>>> import numpy as np
>>> np.set_printoptions(precision=2, suppress=True, linewidth=120, sign=" ")
>>> K = np.load("m.npy")
>>> K
array([[-0.31,  0.43, -0.36,  0.76],
       [ 0.1 , -0.78,  0.2 ,  0.58],
       [ 0.  , -0.38, -0.9 , -0.21],
       [ 0.94,  0.23, -0.14,  0.19]])
>>> other = np.array([[0, 8], [1, 0]])
>>> C = np.kron(other, K)
>>> np.linalg.matrix_rank(C)
np.int64(8)
>>> Q, R = np.linalg.qr(K)
>>> Q
array([[-0.31,  0.43, -0.36,  0.76],
       [ 0.1 , -0.78,  0.2 ,  0.58],
       [ 0.  , -0.38, -0.9 , -0.21],
       [ 0.94,  0.23, -0.14,  0.19]])
>>> np.allclose(R.T @ R, K.T @ K)
True
>>> abs(R[0, 0]), np.round(np.linalg.norm(K[:, 0]), 2)
(np.float64(1.0), np.float64(1.0))
>>> x = np.array([2, -2, 2, 1])
>>> target = Q @ x
>>> c, lr = np.zeros(4), 1 / np.linalg.norm(Q, 2) ** 2
>>> for i in range(20):
...     c -= lr * Q.T @ (Q @ c - target)
...     if i % 5 == 0: print(i, round(np.linalg.norm(Q @ c - target), 2))
... 
0 0.0
5 0.0
10 0.0
15 0.0
>>> c
array([ 2., -2.,  2.,  1.])
>>> np.round(np.linalg.cond(Q), 2)
np.float64(1.0)
>>> Q, _ = np.linalg.qr(np.array([[-1.5, 0.6, 0.8, 2.3],
...     [-1.4, -1.4, 2.1, -0.7],
...     [1.0, -0.7, -1.2, -0.8],
...     [0.1, 1.3, 1.2, 0.8]]))
>>> ev = np.array([2, 1, 0, 2])
>>> feats = Q @ np.diag(ev) @ Q.T
>>> feats
array([[ 1.43,  0.69,  0.06,  0.47],
       [ 0.69,  1.13, -0.15, -0.36],
       [ 0.06, -0.15,  1.85,  0.34],
       [ 0.47, -0.36,  0.34,  0.59]])
>>> ang = np.radians(135)
>>> R = np.eye(4)
>>> R[2, 2] = R[0, 0] = np.cos(ang)
>>> R[2, 0], R[0, 2] = -np.sin(ang), np.sin(ang)
>>> R
array([[-0.71,  0.  ,  0.71,  0.  ],
       [ 0.  ,  1.  ,  0.  ,  0.  ],
       [-0.71,  0.  , -0.71,  0.  ],
       [ 0.  ,  0.  ,  0.  ,  1.  ]])
>>> other = feats @ R.T
>>> np.allclose(feats @ feats.T, other @ other.T)
True
>>> np.round(np.linalg.det(R), 2), round(np.trace(R), 2)
(np.float64(1.0), np.float64(0.59))
>>> m1, _ = np.linalg.qr(np.array([[1.0, -0.9, -1.2, -0.7, 0.6],
...     [0.1, 1.7, -0.3, 0.1, -0.9],
...     [-1.7, -0.4, -0.1, 0.3, 1.0],
...     [-1.1, -0.3, 1.2, 0.4, 0.5],
...     [1.4, -1.7, -0.4, -2.0, 1.3]]))
>>> m1
array([[-0.38,  0.24, -0.56,  0.29, -0.63],
       [-0.04, -0.69, -0.2 , -0.6 , -0.34],
       [ 0.64,  0.36, -0.58, -0.34,  0.12],
       [ 0.41,  0.25,  0.54, -0.11, -0.68],
       [-0.53,  0.52,  0.14, -0.66,  0.09]])
>>> f = np.array([-3, -1, 3, -2, 1])
>>> other = m1 + np.outer(f, np.eye(5)[1])
>>> other
array([[-0.38, -2.76, -0.56,  0.29, -0.63],
       [-0.04, -1.69, -0.2 , -0.6 , -0.34],
       [ 0.64,  3.36, -0.58, -0.34,  0.12],
       [ 0.41, -1.75,  0.54, -0.11, -0.68],
       [-0.53,  1.52,  0.14, -0.66,  0.09]])
>>> np.linalg.matrix_rank(np.linalg.inv(other) - np.linalg.inv(m1), tol=1e-8)
np.int64(1)
>>> np.linalg.matrix_rank(other - m1)
np.int64(1)
